In [1]: import numpy as np

In [2]: from numpy import linalg as LA

In [3]: np.set_printoptions(precision=3, suppress=True, linewidth=100)

In [4]: rng = np.random.default_rng(9184)

In [5]: feats = np.eye(4, dtype=int)[rng.permutation(4)]

In [6]: feats
Out[6]: 
array([[0, 1, 0, 0],
       [0, 0, 1, 0],
       [1, 0, 0, 0],
       [0, 0, 0, 1]])

In [7]: # columns are unit length and at right angles

In [8]: t3 = np.stack([feats, -1 * feats, feats[::-1]])

In [9]: t3.shape
Out[9]: (3, 4, 4)

In [10]: LA.matrix_rank(t3)
Out[10]: array([4, 4, 4])

In [11]: np.einsum("bij,cij->bc", t3, t3)
Out[11]: 
array([[ 4, -4,  0],
       [-4,  4,  0],
       [ 0,  0,  4]])

In [12]: LA.det(t3)
Out[12]: array([1., 1., 1.])

In [13]: LA.norm(t3, axis=(1, 2))
Out[13]: array([2., 2., 2.])

In [14]: (t3 @ feats.T).shape
Out[14]: (3, 4, 4)

In [15]: LA.matrix_rank(t3.reshape(3, -1))
Out[15]: np.int64(2)

In [16]: M2 = LA.inv(feats)

In [17]: (np.abs(M2) > 1e-9).astype(int)
Out[17]: 
array([[0, 0, 1, 0],
       [1, 0, 0, 0],
       [0, 1, 0, 0],
       [0, 0, 0, 1]])

In [18]: LA.det(feats) * M2
Out[18]: 
array([[0., 0., 1., 0.],
       [1., 0., 0., 0.],
       [0., 1., 0., 0.],
       [0., 0., 0., 1.]])

In [19]: np.round(LA.det(feats) * LA.det(M2), 3)
Out[19]: np.float64(1.0)

In [20]: M2
Out[20]: 
array([[0., 0., 1., 0.],
       [1., 0., 0., 0.],
       [0., 1., 0., 0.],
       [0., 0., 0., 1.]])
